$ ipython --no-banner

In [1]: import numpy as np

In [2]: import numpy.linalg as la

In [3]: np.set_printoptions(suppress=True, linewidth=120)

In [4]: rnd = lambda a: np.round(a, 2) + 0

In [5]: feats = np.loadtxt("x.csv", delimiter=",")

In [6]: feats
Out[6]: 
array([[ 2.2, -0.1,  0.4,  0.7],
       [-0.3,  1.4,  0. ,  1.2]])

In [7]: B = feats / la.norm(feats, axis=1, keepdims=True)

In [8]: C2 = B @ B.T

In [9]: rnd(C2)
Out[9]: 
array([[1.  , 0.01],
       [0.01, 1.  ]])

In [10]: (np.abs(C2) > 0.9).astype(int)
Out[10]: 
array([[1, 0],
       [0, 1]])

In [11]: (C2 - 2 * np.eye(2)).round(6).argmax(axis=1)
Out[11]: array([1, 0])

In [12]: feats - feats[0]
Out[12]: 
array([[ 0. ,  0. ,  0. ,  0. ],
       [-2.5,  1.5, -0.4,  0.5]])

In [13]: np.abs(feats).max()
Out[13]: np.float64(2.2)

In [14]: np.unravel_index(np.abs(feats).argmax(), feats.shape)
Out[14]: (np.int64(0), np.int64(0))

In [15]: np.diff(feats, axis=0)
Out[15]: array([[-2.5,  1.5, -0.4,  0.5]])

In [16]: rnd(feats.sum(axis=0))
Out[16]: array([1.9, 1.3, 0.4, 1.9])

In [17]: feats.sum(axis=1)
Out[17]: array([3.2, 2.3])

In [18]: np.count_nonzero(feats)
Out[18]: np.int64(7)

In [19]: rng = np.random.default_rng(2748)

In [20]: E = np.eye(4, dtype=int)[rng.permutation(4)] * np.array([2, 0, 2, 0])

In [21]: E
Out[21]: 
array([[2, 0, 0, 0],
       [0, 0, 0, 0],
       [0, 0, 2, 0],
       [0, 0, 0, 0]])

In [22]: B = E + rng.integers(-2, 3, (4, 2)) @ rng.integers(-2, 3, (2, 4))

In [23]: B
Out[23]: 
array([[ 2,  3,  0, -3],
       [-6, -6, -6,  0],
       [-3, -3, -1,  0],
       [ 4,  5,  4, -1]])

In [24]: la.matrix_rank(B - E, tol=1e-8)
Out[24]: np.int64(2)

In [25]: rnd(la.svd(B - E, compute_uv=False))
Out[25]: array([13.99,  3.89,  0.  ,  0.  ])

In [26]: evals, evecs = la.eigh(E)

In [27]: rnd(la.eigvalsh(E + -1 * np.eye(4)))
Out[27]: array([-1., -1.,  1.,  1.])

In [28]: evals.sum(), np.trace(E)
Out[28]: (np.float64(4.0), np.int64(4))

In [29]: evecs.T @ evecs
Out[29]: 
array([[1., 0., 0., 0.],
       [0., 1., 0., 0.],
       [0., 0., 1., 0.],
       [0., 0., 0., 1.]])

In [30]: evecs @ np.diag(evals) @ evecs.T
Out[30]: 
array([[2., 0., 0., 0.],
       [0., 0., 0., 0.],
       [0., 0., 2., 0.],
       [0., 0., 0., 0.]])

In [31]: (evals > 1e-8).sum(), (evals < -1e-8).sum()
Out[31]: (np.int64(2), np.int64(0))

In [32]: rnd(la.pinv(E))
Out[32]: 
array([[0.5, 0. , 0. , 0. ],
       [0. , 0. , 0. , 0. ],
       [0. , 0. , 0.5, 0. ],
       [0. , 0. , 0. , 0. ]])

In [33]: E.T @ E
Out[33]: 
array([[4, 0, 0, 0],
       [0, 0, 0, 0],
       [0, 0, 4, 0],
       [0, 0, 0, 0]])

In [34]: E[:, 2] @ E[:, 0]
Out[34]: np.int64(0)

In [35]: r = la.matrix_rank(E)

In [36]: r
Out[36]: np.int64(2)

In [37]: N = la.svd(E)[2][r:].T

In [38]: N @ N.T
Out[38]: 
array([[0., 0., 0., 0.],
       [0., 1., 0., 0.],
       [0., 0., 0., 0.],
       [0., 0., 0., 1.]])

In [39]: N.shape
Out[39]: (4, 2)

In [40]: t3 = np.stack([E, -2 * E, E[::-1]])

In [41]: rnd(la.norm(t3, axis=(1, 2)))
Out[41]: array([2.83, 5.66, 2.83])

In [42]: t3.sum(axis=0)
Out[42]: 
array([[-2,  0,  0,  0],
       [ 0,  0,  2,  0],
       [ 0,  0, -2,  0],
       [ 2,  0,  0,  0]])

In [43]: (t3 @ E.T).shape
Out[43]: (3, 4, 4)

In [44]: t3.shape
Out[44]: (3, 4, 4)

In [45]: np.einsum("bij,cij->bc", t3, t3)
Out[45]: 
array([[  8, -16,   0],
       [-16,  32,   0],
       [  0,   0,   8]])

In [46]: la.matrix_rank(t3.reshape(3, -1))
Out[46]: np.int64(2)

In [47]: X = np.loadtxt("arr.csv", delimiter=",")

In [48]: rnd(X)
Out[48]: 
array([[ 2.29, -0.54, -2.98,  1.88],
       [-0.54,  0.22,  0.44,  0.8 ],
       [-2.98,  0.44, -1.69,  3.49],
       [ 1.88,  0.8 ,  3.49,  4.17]])

In [49]: U, sig, vt = la.svd(X, full_matrices=False)

In [50]: np.allclose(U * sig @ vt, X)
Out[50]: True

In [51]: rnd(np.cumsum(sig ** 2) / np.sum(sig ** 2))
Out[51]: array([0.47, 0.79, 1.  , 1.  ])

In [52]: np.abs(U[:, 0]).round(6).argmax()
Out[52]: np.int64(3)

In [53]: rnd(U.T @ X @ vt.T)
Out[53]: 
array([[6., 0., 0., 0.],
       [0., 5., 0., 0.],
       [0., 0., 4., 0.],
       [0., 0., 0., 0.]])

In [54]: U.shape, sig.shape, vt.shape
Out[54]: ((4, 4), (4,), (4, 4))

In [55]: rnd(sig)
Out[55]: array([6., 5., 4., 0.])

In [56]: B = X / la.norm(X, axis=1, keepdims=True)

In [57]: C2 = B @ B.T

In [58]: rnd(la.norm(B, axis=1))
Out[58]: array([1., 1., 1., 1.])

In [59]: rnd(C2[1])
Out[59]: array([-0.25,  1.  ,  0.7 ,  0.64])

In [60]: U, sig, vt = la.svd(X)

In [61]: evecs = vt[:(sig > 1e-8).sum()]

In [62]: x0 = X[1] + 4 * X[2] + rng.integers(2) * np.eye(4)[1]

In [63]: rnd(x0)
Out[63]: array([-12.45,   1.99,  -6.3 ,  14.76])

In [64]: np.allclose(evecs.T @ evecs @ x0, x0)
Out[64]: True

In [65]: U, sig, vt = la.svd(X)

In [66]: rnd(sig)
Out[66]: array([6., 5., 4., 0.])

In [67]: np.argmax(sig[:-1] / (sig[1:] + 1e-6)) + 1
Out[67]: np.int64(3)

In [68]: B = U[:, :3] @ np.diag(sig[:3]) @ vt[:3]

In [69]: rnd(la.norm(X - B) / la.norm(X))
Out[69]: np.float64(0.0)

In [70]: rnd(B)
Out[70]: 
array([[ 2.29, -0.54, -2.98,  1.88],
       [-0.54,  0.22,  0.44,  0.8 ],
       [-2.98,  0.44, -1.69,  3.49],
       [ 1.88,  0.8 ,  3.49,  4.17]])

In [71]: rnd(np.abs(X - B).max())
Out[71]: np.float64(0.0)

In [72]: la.matrix_rank(X, rtol=0.05)
Out[72]: np.int64(3)

In [73]: evals, evecs = la.eigh(X)

In [74]: x0 = np.array([-1, 1, -1, 1])

In [75]: rnd(evecs * np.maximum(evals, 0) @ evecs.T)
Out[75]: 
array([[ 3.24, -0.45, -1.22,  1.02],
       [-0.45,  0.23,  0.6 ,  0.73],
       [-1.22,  0.6 ,  1.56,  1.88],
       [ 1.02,  0.73,  1.88,  4.97]])

In [76]: rnd(la.eigvalsh(X[1:, 1:]))
Out[76]: array([-3.31,  0.07,  5.95])

In [77]: rnd(np.abs(X).sum(axis=1).max()), rnd(np.abs(evals).max())
Out[77]: (np.float64(10.35), np.float64(6.0))

In [78]: rnd(evecs * np.abs(evals) @ evecs.T)
Out[78]: 
array([[ 4.19, -0.37,  0.53,  0.15],
       [-0.37,  0.23,  0.75,  0.65],
       [ 0.53,  0.75,  4.81,  0.27],
       [ 0.15,  0.65,  0.27,  5.77]])

In [79]: B = np.array([[1, 9, 6]])

In [80]: m1 = B.T @ B

In [81]: m1
Out[81]: 
array([[ 1,  9,  6],
       [ 9, 81, 54],
       [ 6, 54, 36]])

In [82]: rnd(np.sort(np.abs(la.eigvals(m1))))
Out[82]: array([  0.,   0., 118.])

In [83]: (m1 + m1.T) / 2
Out[83]: 
array([[ 1.,  9.,  6.],
       [ 9., 81., 54.],
       [ 6., 54., 36.]])

In [84]: np.allclose(m1 @ m1.T, m1.T @ m1)
Out[84]: True

In [85]: rnd(np.abs(la.eigvals(m1)).max())
Out[85]: np.float64(118.0)

In [86]: arr = np.array([[0, 5, 3], [0, 0, 3], [0, 0, 0]])

In [87]: idx = rng.permutation(3)

In [88]: idx
Out[88]: array([1, 0, 2])

In [89]: B = arr[idx][:, idx]

In [90]: np.diag(B)
Out[90]: array([0, 0, 0])

In [91]: np.allclose(B, arr)
Out[91]: False

In [92]: np.trace(B)
Out[92]: np.int64(0)

In [93]: rnd(la.det(B)), rnd(la.det(arr[idx]))
Out[93]: (np.float64(0.0), np.float64(0.0))

In [94]: B = np.array([[0, 2, 3], [-1, -2, -2], [2, -2, 0]])

In [95]: np.einsum("ij,ij->i", arr, arr)
Out[95]: array([34,  9,  0])

In [96]: B.T @ arr.T
Out[96]: 
array([[  1,   6,   0],
       [-16,  -6,   0],
       [-10,   0,   0]])

In [97]: arr @ B
Out[97]: 
array([[  1, -16, -10],
       [  6,  -6,   0],
       [  0,   0,   0]])

In [98]: np.einsum("ij->j", arr)
Out[98]: array([0, 5, 6])

In [99]: K = np.loadtxt("test12.csv", delimiter=",")

In [100]: rnd(K)
Out[100]: 
array([[ 0.8 , -0.32, -0.24],
       [-0.32,  0.13,  0.1 ],
       [-0.24,  0.1 ,  0.07]])

In [101]: U, sig, vt = la.svd(K)

In [102]: np.argmax(sig[:-1] / (sig[1:] + 1e-6)) + 1
Out[102]: np.int64(1)

In [103]: B = U[:, :1] @ np.diag(sig[:1]) @ vt[:1]

In [104]: rnd(np.abs(K - B).max())
Out[104]: np.float64(0.0)

In [105]: rnd(la.norm(K - B) / la.norm(K))
Out[105]: np.float64(0.0)

In [106]: la.matrix_rank(B)
Out[106]: np.int64(1)

In [107]: la.matrix_rank(K, rtol=0.05)
Out[107]: np.int64(1)

In [108]: rnd(B)
Out[108]: 
array([[ 0.8 , -0.32, -0.24],
       [-0.32,  0.13,  0.1 ],
       [-0.24,  0.1 ,  0.07]])

In [109]: rnd(la.matrix_power(K, 4))
Out[109]: 
array([[ 0.8 , -0.32, -0.24],
       [-0.32,  0.13,  0.1 ],
       [-0.24,  0.1 ,  0.07]])

In [110]: np.allclose(K @ K.T, K.T @ K)
Out[110]: True

In [111]: U, sig, vt = la.svd(K)

In [112]: evecs = vt[:(sig > 1e-8).sum()]

In [113]: x0 = K[2] + -3 * K[1] + rng.integers(2) * np.eye(3)[2]

In [114]: rnd(x0)
Out[114]: array([ 0.72, -0.29,  0.78])

In [115]: rnd(np.diag(evecs.T @ evecs))
Out[115]: array([0.8 , 0.13, 0.07])

In [116]: rnd(la.norm(x0 - evecs.T @ evecs @ x0))
Out[116]: np.float64(0.96)

In [117]: la.lstsq(arr[:-1].T, arr[-1])[2]
Out[117]: np.int32(2)

In [118]: np.abs(np.diag(la.qr(arr)[1])) > 1e-9
Out[118]: array([False, False, False])

In [119]: np.unique(arr.round(6), axis=0).shape
Out[119]: (3, 3)

In [120]: rnd(np.einsum("ij,ji->", K, K))
Out[120]: np.float64(1.0)

In [121]: rnd(la.eigvals(K).sum().real)
Out[121]: np.float64(1.0)

In [122]: rnd(la.det(2 * K)), rnd(la.det(K))
Out[122]: (np.float64(0.0), np.float64(0.0))

In [123]: rnd(np.einsum("ii->", K))
Out[123]: np.float64(1.0)

In [124]: rnd(la.det(K.T))
Out[124]: np.float64(0.0)

In [125]: data = np.load("out17.npy")

In [126]: data
Out[126]: 
array([[ 0,  1,  0,  0],
       [-1,  0, -2, -1],
       [ 0,  2,  0, -3],
       [ 0,  1,  3,  0]])

In [127]: idx = rng.permutation(4)

In [128]: idx
Out[128]: array([0, 2, 3, 1])

In [129]: B = data[idx][:, idx]

In [130]: np.allclose(B, data)
Out[130]: False

In [131]: rnd(np.sort(np.abs(la.eigvals(B))))
Out[131]: array([0.79, 0.79, 3.79, 3.79])

In [132]: U, sig, vt = la.svd(data, full_matrices=False)

In [133]: rnd(sig / sig[0])
Out[133]: array([1.  , 1.  , 0.21, 0.21])

In [134]: rnd(vt @ vt.T)
Out[134]: 
array([[1., 0., 0., 0.],
       [0., 1., 0., 0.],
       [0., 0., 1., 0.],
       [0., 0., 0., 1.]])

In [135]: rnd(sig)
Out[135]: array([3.79, 3.79, 0.79, 0.79])

In [136]: O, Rm = la.qr(data)

In [137]: rnd(O)
Out[137]: 
array([[ 0.  , -0.41, -0.18, -0.89],
       [ 1.  ,  0.  ,  0.  ,  0.  ],
       [ 0.  , -0.82, -0.37,  0.45],
       [ 0.  , -0.41,  0.91,  0.  ]])

In [138]: rnd(O.T @ O)
Out[138]: 
array([[1., 0., 0., 0.],
       [0., 1., 0., 0.],
       [0., 0., 1., 0.],
       [0., 0., 0., 1.]])

In [139]: np.allclose(Rm.T @ Rm, data.T @ data)
Out[139]: True

In [140]: x0 = np.array([2, 0, -1, -1])

In [141]: rnd(la.eigvals(data).real)
Out[141]: array([0., 0., 0., 0.])

In [142]: x0 @ data @ x0
Out[142]: np.int64(0)

In [143]: rnd(la.svd(data, compute_uv=False))
Out[143]: array([3.79, 3.79, 0.79, 0.79])

In [144]: rnd(la.det(data))
Out[144]: np.float64(9.0)

In [145]: O = la.solve(np.eye(4) - data, np.eye(4) + data)

In [146]: rnd(la.det(O))
Out[146]: np.float64(1.0)

In [147]: rnd(O @ O.T)
Out[147]: 
array([[1., 0., 0., 0.],
       [0., 1., 0., 0.],
       [0., 0., 1., 0.],
       [0., 0., 0., 1.]])

In [148]: B = np.array([[-1, -3, 1, -1], [-1, 3, 1, -3], [2, -2, 2, -1], [2, 1, 1, 0]])

In [149]: J = B.T @ B

In [150]: J
Out[150]: 
array([[10, -2,  4,  2],
       [-2, 23, -3, -4],
       [ 4, -3,  7, -6],
       [ 2, -4, -6, 11]])

In [151]: x0 = np.ones(4)

In [152]: for _ in range(7):
     ...:     x0 = J @ x0
     ...:     x0 /= la.norm(x0)
     ...:     print(round(x0 @ J @ x0, 2))
     ...: 
13.89
19.3
23.31
24.52
24.78
24.83
24.84

In [153]: rnd(x0)
Out[153]: array([-0.18,  0.94, -0.11, -0.25])

In [154]: evals, evecs = la.eig(J)

In [155]: rnd(np.sort(la.eigvals(J.T)))
Out[155]: array([ 0.05, 10.71, 15.41, 24.84])

In [156]: rnd(np.prod(evals))
Out[156]: np.float64(196.0)

In [157]: U, sig, vt = la.svd(J)

In [158]: np.argmax(sig[:-1] / (sig[1:] + 1e-6)) + 1
Out[158]: np.int64(3)

In [159]: B = U[:, :3] @ np.diag(sig[:3]) @ vt[:3]

In [160]: la.matrix_rank(B)
Out[160]: np.int64(3)

In [161]: rnd(np.abs(J - B).max())
Out[161]: np.float64(0.03)

In [162]: rnd(la.norm(J - B) / la.norm(J))
Out[162]: np.float64(0.0)
